% python3 -q
>>> import numpy as np
>>> np.set_printoptions(precision=3, suppress=True, linewidth=160, legacy="1.25")
>>> other = np.array([[-5, 5, -4, 2], [-5, -5, 5, -2], [-1, -3, 3, 3], [-4, 3, -2, 5]])
>>> X = np.triu(other)
>>> X
array([[-5,  5, -4,  2],
       [ 0, -5,  5, -2],
       [ 0,  0,  3,  3],
       [ 0,  0,  0,  5]])
>>> W = np.array([[-1, -1, -2], [0, -1, -2], [2, -2, 1], [2, 2, -2]])
>>> coef = np.array([0, 2, 4])
>>> H = np.maximum(X @ W + coef, 0)
>>> np.linalg.matrix_rank(H)
3
>>> (H > 0).astype(int)
array([[1, 1, 0],
       [1, 0, 1],
       [1, 1, 1],
       [1, 1, 0]])
>>> H
array([[ 1, 14,  0],
       [ 6,  0, 23],
       [12,  2,  1],
       [10, 12,  0]])
>>> (H > 0).mean(axis=0)
array([1.  , 0.75, 0.5 ])
>>> cent = np.array([[-1, 1], [-1, 1], [-2, 1]])
>>> (H @ cent).round(6).argmax(axis=1)
array([1, 1, 1, 1])
>>> W @ cent
array([[ 6, -4],
       [ 5, -3],
       [-2,  1],
       [ 0,  2]])
>>> H @ cent
array([[-15,  15],
       [-52,  29],
       [-16,  15],
       [-22,  22]])
>>> X @ X
array([[ 25, -50,  33, -22],
       [  0,  25, -10,  15],
       [  0,   0,   9,  24],
       [  0,   0,   0,  25]])
>>> np.sort(np.linalg.eigvals(X))
array([-5., -5.,  3.,  5.])
>>> Uu, sig, Vh = np.linalg.svd(X, full_matrices=False)
>>> np.abs(Uu[:, 0]).round(6).argmax()
0
>>> np.round(Vh @ Vh.T, 3) + 0
array([[1., 0., 0., 0.],
       [0., 1., 0., 0.],
       [0., 0., 1., 0.],
       [0., 0., 0., 1.]])
>>> sig
array([10.703,  6.058,  3.635,  1.591])
>>> Uu.shape, sig.shape, Vh.shape
((4, 4), (4,), (4, 4))
>>> np.cumsum(sig ** 2) / np.sum(sig ** 2)
array([0.686, 0.906, 0.985, 1.   ])
>>> (sig > 1e-8).sum()
4
>>> w, evecs = np.linalg.eig(X)
>>> X @ evecs[:, 0] - w[0] * evecs[:, 0]
array([0., 0., 0., 0.])
>>> np.prod(w)
375.0
>>> u = np.array([-5, 1, 5, 1])
>>> other = X + np.outer(u, np.eye(4)[2])
>>> np.linalg.matrix_rank(other - X)
1
>>> np.round(np.linalg.det(other) / np.linalg.det(X), 3), np.round(1 + np.linalg.solve(X, u)[2], 3)
(2.467, 2.467)
>>> other
array([[-5.,  5., -9.,  2.],
       [ 0., -5.,  6., -2.],
       [ 0.,  0.,  8.,  3.],
       [ 0.,  0.,  1.,  5.]])
>>> np.linalg.matrix_rank(np.linalg.inv(other) - np.linalg.inv(X), tol=1e-8)
1
>>> M = np.loadtxt("m.csv", delimiter=",")
>>> M
array([[ 4., -6., -5., -3.],
       [ 0.,  3., -5.,  9.],
       [ 0.,  0., -1., -2.],
       [ 0.,  0.,  0., -4.]])
>>> t3 = np.stack([M, 3 * M, M[::-1]])
>>> np.linalg.det(t3)
array([  48., 3888.,   48.])
>>> np.einsum("bij,cij->bc", t3, t3)
array([[ 222.,  666.,   -2.],
       [ 666., 1998.,   -6.],
       [  -2.,   -6.,  222.]])
>>> t3.sum(axis=0)
array([[ 16., -24., -20., -16.],
       [  0.,  12., -21.,  34.],
       [  0.,   3.,  -9.,   1.],
       [  4.,  -6.,  -5., -19.]])
>>> np.linalg.matrix_rank(t3.reshape(3, -1))
2
>>> t3.shape
(3, 4, 4)
>>> np.linalg.matrix_power(M - np.diag(np.diag(M)), 4)
array([[0., 0., 0., 0.],
       [0., 0., 0., 0.],
       [0., 0., 0., 0.],
       [0., 0., 0., 0.]])
>>> np.sort(np.linalg.eigvals(M))
array([-4., -1.,  3.,  4.])
>>> np.linalg.matrix_rank(M - M[0, 0] * np.eye(4))
3
>>> u = np.array([0, -2, -1, 1, 2, 2, -1, 0])
>>> F = 3 * np.eye(8) + np.outer(u, u)
>>> F
array([[ 3.,  0.,  0.,  0.,  0.,  0.,  0.,  0.],
       [ 0.,  7.,  2., -2., -4., -4.,  2.,  0.],
       [ 0.,  2.,  4., -1., -2., -2.,  1.,  0.],
       [ 0., -2., -1.,  4.,  2.,  2., -1.,  0.],
       [ 0., -4., -2.,  2.,  7.,  4., -2.,  0.],
       [ 0., -4., -2.,  2.,  4.,  7., -2.,  0.],
       [ 0.,  2.,  1., -1., -2., -2.,  4.,  0.],
       [ 0.,  0.,  0.,  0.,  0.,  0.,  0.,  3.]])
>>> w, evecs = np.linalg.eigh(F)
>>> np.unique(w.round(6) + 0, return_counts=True)[1]
array([7, 1])
>>> np.linalg.eigvalsh(F @ F)
array([  9.,   9.,   9.,   9.,   9.,   9.,   9., 324.])
>>> np.round(evecs.T @ F @ evecs, 3) + 0
array([[ 3.,  0.,  0.,  0.,  0.,  0.,  0.,  0.],
       [ 0.,  3.,  0.,  0.,  0.,  0.,  0.,  0.],
       [ 0.,  0.,  3.,  0.,  0.,  0.,  0.,  0.],
       [ 0.,  0.,  0.,  3.,  0.,  0.,  0.,  0.],
       [ 0.,  0.,  0.,  0.,  3.,  0.,  0.,  0.],
       [ 0.,  0.,  0.,  0.,  0.,  3.,  0.,  0.],
       [ 0.,  0.,  0.,  0.,  0.,  0.,  3.,  0.],
       [ 0.,  0.,  0.,  0.,  0.,  0.,  0., 18.]])
>>> (w > 1e-8).sum(), (w < -1e-8).sum()
(8, 0)
>>> np.abs(evecs[:, -1])
array([0.   , 0.516, 0.258, 0.258, 0.516, 0.516, 0.258, 0.   ])
>>> evecs @ np.diag(w) @ evecs.T
array([[ 3.,  0.,  0.,  0.,  0.,  0.,  0.,  0.],
       [ 0.,  7.,  2., -2., -4., -4.,  2.,  0.],
       [ 0.,  2.,  4., -1., -2., -2.,  1.,  0.],
       [ 0., -2., -1.,  4.,  2.,  2., -1.,  0.],
       [ 0., -4., -2.,  2.,  7.,  4., -2.,  0.],
       [ 0., -4., -2.,  2.,  4.,  7., -2.,  0.],
       [ 0.,  2.,  1., -1., -2., -2.,  4.,  0.],
       [ 0.,  0.,  0.,  0.,  0.,  0.,  0.,  3.]])
>>> other = F / np.linalg.norm(F, axis=1, keepdims=True)
>>> gram = other @ other.T
>>> (np.abs(gram) > 0.9).astype(int)
array([[1, 0, 0, 0, 0, 0, 0, 0],
       [0, 1, 0, 0, 1, 1, 0, 0],
       [0, 0, 1, 0, 0, 0, 0, 0],
       [0, 0, 0, 1, 0, 0, 0, 0],
       [0, 1, 0, 0, 1, 1, 0, 0],
       [0, 1, 0, 0, 1, 1, 0, 0],
       [0, 0, 0, 0, 0, 0, 1, 0],
       [0, 0, 0, 0, 0, 0, 0, 1]])
>>> np.argwhere(np.triu(np.abs(gram) > 0.95, 1))
array([], shape=(0, 2), dtype=int64)
>>> gram[1]
array([ 0.   ,  1.   ,  0.795, -0.795, -0.903, -0.903,  0.795,  0.   ])
>>> np.linalg.norm(other, axis=1)
array([1., 1., 1., 1., 1., 1., 1., 1.])
>>> rng = np.random.default_rng(78)
>>> other = F + rng.integers(-2, 3, (8, 1)) @ rng.integers(-2, 3, (1, 8))
>>> other
array([[ 1., -1.,  0.,  0., -1., -1., -2., -1.],
       [ 0.,  7.,  2., -2., -4., -4.,  2.,  0.],
       [ 4.,  4.,  4., -1.,  0.,  0.,  5.,  2.],
       [-4., -4., -1.,  4.,  0.,  0., -5., -2.],
       [ 4., -2., -2.,  2.,  9.,  6.,  2.,  2.],
       [ 0., -4., -2.,  2.,  4.,  7., -2.,  0.],
       [ 4.,  4.,  1., -1.,  0.,  0.,  8.,  2.],
       [-4., -2.,  0.,  0., -2., -2., -4.,  1.]])
>>> np.round(np.linalg.svd(other - F, compute_uv=False), 3) + 0
array([15.875,  0.   ,  0.   ,  0.   ,  0.   ,  0.   ,  0.   ,  0.   ])
>>> round(np.abs(np.linalg.eigvals(other)).max(), 3)
18.0
>>> (other - other.T) / 2
array([[ 0. , -0.5, -2. ,  2. , -2.5, -0.5, -3. ,  1.5],
       [ 0.5,  0. , -1. ,  1. , -1. ,  0. , -1. ,  1. ],
       [ 2. ,  1. ,  0. ,  0. ,  1. ,  1. ,  2. ,  1. ],
       [-2. , -1. ,  0. ,  0. , -1. , -1. , -2. , -1. ],
       [ 2.5,  1. , -1. ,  1. ,  0. ,  1. ,  1. ,  2. ],
       [ 0.5,  0. , -1. ,  1. , -1. ,  0. , -1. ,  1. ],
       [ 3. ,  1. , -2. ,  2. , -1. ,  1. ,  0. ,  3. ],
       [-1.5, -1. , -1. ,  1. , -2. , -1. , -3. ,  0. ]])
>>> round(np.linalg.det(other), 3)
65610.0
>>> other @ other
array([[ -7.,  -8.,   0.,   0.,  -8.,  -8., -16.,  -8.],
       [  8.,  97.,  42., -42., -80., -80.,  50.,   4.],
       [ 36.,  60.,  30., -21., -24., -24.,  57.,  18.],
       [-36., -60., -21.,  30.,  24.,  24., -57., -18.],
       [ 24., -72., -42.,  42., 105.,  96., -18.,  12.],
       [ -8., -88., -42.,  42.,  80.,  89., -50.,  -4.],
       [ 36.,  60.,  21., -21., -24., -24.,  66.,  18.],
       [-32., -16.,   0.,   0., -16., -16., -32.,  -7.]])
>>> np.allclose(other @ other.T, other.T @ other)
False
>>> np.allclose(other, other.T)
False
>>> F @ F
array([[  9.,   0.,   0.,   0.,   0.,   0.,   0.,   0.],
       [  0.,  93.,  42., -42., -84., -84.,  42.,   0.],
       [  0.,  42.,  30., -21., -42., -42.,  21.,   0.],
       [  0., -42., -21.,  30.,  42.,  42., -21.,   0.],
       [  0., -84., -42.,  42.,  93.,  84., -42.,   0.],
       [  0., -84., -42.,  42.,  84.,  93., -42.,   0.],
       [  0.,  42.,  21., -21., -42., -42.,  30.,   0.],
       [  0.,   0.,   0.,   0.,   0.,   0.,   0.,   9.]])
>>> arr = np.load("run3.npy")
>>> arr
array([[-0.02 ,  2.569, -2.496,  0.044, -2.481,  1.7  ],
       [-0.013, -6.586,  6.651, -0.013,  6.613, -4.383],
       [-0.012,  3.129, -3.186, -0.01 , -3.13 ,  2.085],
       [ 0.005,  4.838, -4.842, -0.002, -4.865,  3.261],
       [-0.013, -4.223,  4.217, -0.003,  4.227, -2.836],
       [ 0.018,  3.08 , -3.087,  0.012, -3.12 ,  2.048],
       [ 0.024, -0.573,  0.552,  0.019,  0.569, -0.391],
       [ 0.019,  2.278, -2.219, -0.021, -2.242,  1.52 ],
       [ 0.024,  0.772, -0.813, -0.013, -0.799,  0.507],
       [ 0.019, -0.023, -0.001, -0.012,  0.02 , -0.006],
       [-0.005,  0.321, -0.326,  0.01 , -0.308,  0.208],
       [-0.008,  3.   , -3.059, -0.008, -3.02 ,  2.001],
       [-0.014, -2.856,  2.83 ,  0.001,  2.836, -1.927],
       [-0.01 ,  1.826, -1.869, -0.038, -1.85 ,  1.22 ],
       [ 0.008, -5.18 ,  5.178,  0.007,  5.16 , -3.398],
       [ 0.011,  4.418, -4.385, -0.026, -4.367,  2.951],
       [ 0.016, -2.054,  2.045,  0.02 ,  2.028, -1.404],
       [-0.026, -0.451,  0.471,  0.02 ,  0.447, -0.254]])
>>> Ac = arr - arr.mean(axis=0)
>>> evecs = np.linalg.svd(Ac)[2][:1]
>>> other = Ac - Ac @ evecs.T @ evecs
>>> np.round(np.diag(evecs.T @ evecs), 3) + 0
array([0.   , 0.29 , 0.291, 0.   , 0.29 , 0.129])
>>> np.cov(Ac @ evecs.T, rowvar=False)
array(37.899)
>>> other = np.c_[arr[:, :2] @ np.array([[5, 3], [2, 5]]), np.array([1, 6, 1, -6, -4, 0, -4, -1, -7, 6, -9, 5, -1, -5, -4, 7, 5, -3])]
>>> other
array([[  5.038,  12.785,   1.   ],
       [-13.237, -32.969,   6.   ],
       [  6.198,  15.609,   1.   ],
       [  9.701,  24.205,  -6.   ],
       [ -8.511, -21.154,  -4.   ],
       [  6.25 ,  15.454,   0.   ],
       [ -1.026,  -2.793,  -4.   ],
       [  4.651,  11.447,  -1.   ],
       [  1.664,   3.932,  -7.   ],
       [  0.049,  -0.058,   6.   ],
       [  0.617,   1.59 ,  -9.   ],
       [  5.96 ,  14.976,   5.   ],
       [ -5.782, -14.322,  -1.   ],
       [  3.602,   9.1  ,  -5.   ],
       [-10.32 , -25.876,  -4.   ],
       [  8.891,  22.123,   7.   ],
       [ -4.028, -10.222,   5.   ],
       [ -1.032,  -2.333,  -3.   ]])
>>> np.linalg.matrix_rank(np.c_[arr, other])
7
>>> np.linalg.norm(np.linalg.qr(arr)[0].T @ other, axis=0) ** 2 / ((other ** 2).sum(axis=0) + 1e-12)
array([1.   , 1.   , 0.147])
>>> np.round(np.linalg.norm(other - arr @ np.linalg.lstsq(arr, other)[0], axis=0), 3) + 0
array([ 0.   ,  0.   , 18.997])
>>> np.linalg.matrix_rank(other)
3
>>> x0 = np.array([0, 2, 1])
>>> target = other @ x0
>>> np.round(np.linalg.pinv(other) @ other, 3) + 0
array([[1., 0., 0.],
       [0., 1., 0.],
       [0., 0., 1.]])
>>> target = target + 0.3 * rng.normal(size=18)
>>> target
array([ 27.329, -60.082,  32.377,  42.677, -46.228,  31.251,  -9.078,  22.197,   1.014,   6.308,  -5.685,  35.121, -29.548,  13.421, -55.749,  51.686, -15.428,
        -7.336])
>>> coef, *_ = np.linalg.lstsq(other, target)
>>> coef.round()
array([0., 2., 1.])
>>> E = np.load("out7.npy")
>>> E
array([[-1.45 , -1.113,  0.027,  0.971, -3.333,  0.501,  0.548, -0.093,  0.218],
       [-2.9  , -1.387,  0.173, -1.1  ,  1.477, -0.717,  0.585, -0.268,  1.148],
       [-0.362,  0.183, -2.351,  1.005, -0.062, -0.969, -2.107,  1.317,  1.477],
       [-0.967,  1.103, -1.129, -1.908, -0.918, -0.815, -1.258, -1.588, -1.823],
       [ 0.242, -2.247,  1.546,  0.289,  0.13 , -0.998, -2.034,  0.77 , -1.636],
       [-0.967,  0.265, -1.022,  2.472,  0.992, -0.861,  1.277, -0.193, -2.108],
       [-1.812,  1.754,  1.353,  0.72 ,  0.453,  2.076, -1.461,  0.721, -0.346],
       [ 0.362, -1.693, -1.341,  0.512,  0.811,  2.352, -0.858, -2.004, -0.044],
       [ 0.121,  0.722,  1.451,  1.49 , -0.04 , -1.433, -0.837, -2.549,  1.373]])
>>> ang = np.radians(72)
>>> Rm = np.eye(9)
>>> Rm[4, 4] = Rm[0, 0] = np.cos(ang)
>>> Rm[4, 0], Rm[0, 4] = -np.sin(ang), np.sin(ang)
>>> Rm
array([[ 0.309,  0.   ,  0.   ,  0.   ,  0.951,  0.   ,  0.   ,  0.   ,  0.   ],
       [ 0.   ,  1.   ,  0.   ,  0.   ,  0.   ,  0.   ,  0.   ,  0.   ,  0.   ],
       [ 0.   ,  0.   ,  1.   ,  0.   ,  0.   ,  0.   ,  0.   ,  0.   ,  0.   ],
       [ 0.   ,  0.   ,  0.   ,  1.   ,  0.   ,  0.   ,  0.   ,  0.   ,  0.   ],
       [-0.951,  0.   ,  0.   ,  0.   ,  0.309,  0.   ,  0.   ,  0.   ,  0.   ],
       [ 0.   ,  0.   ,  0.   ,  0.   ,  0.   ,  1.   ,  0.   ,  0.   ,  0.   ],
       [ 0.   ,  0.   ,  0.   ,  0.   ,  0.   ,  0.   ,  1.   ,  0.   ,  0.   ],
       [ 0.   ,  0.   ,  0.   ,  0.   ,  0.   ,  0.   ,  0.   ,  1.   ,  0.   ],
       [ 0.   ,  0.   ,  0.   ,  0.   ,  0.   ,  0.   ,  0.   ,  0.   ,  1.   ]])
>>> other = E @ Rm.T
>>> np.allclose(np.linalg.norm(E, axis=1), np.linalg.norm(other, axis=1))
True
>>> np.allclose(E @ E.T, other @ other.T)
True
>>> np.linalg.svd(E, compute_uv=False), np.linalg.svd(other, compute_uv=False)
(array([4., 4., 4., 4., 4., 4., 4., 4., 4.]), array([4., 4., 4., 4., 4., 4., 4., 4., 4.]))
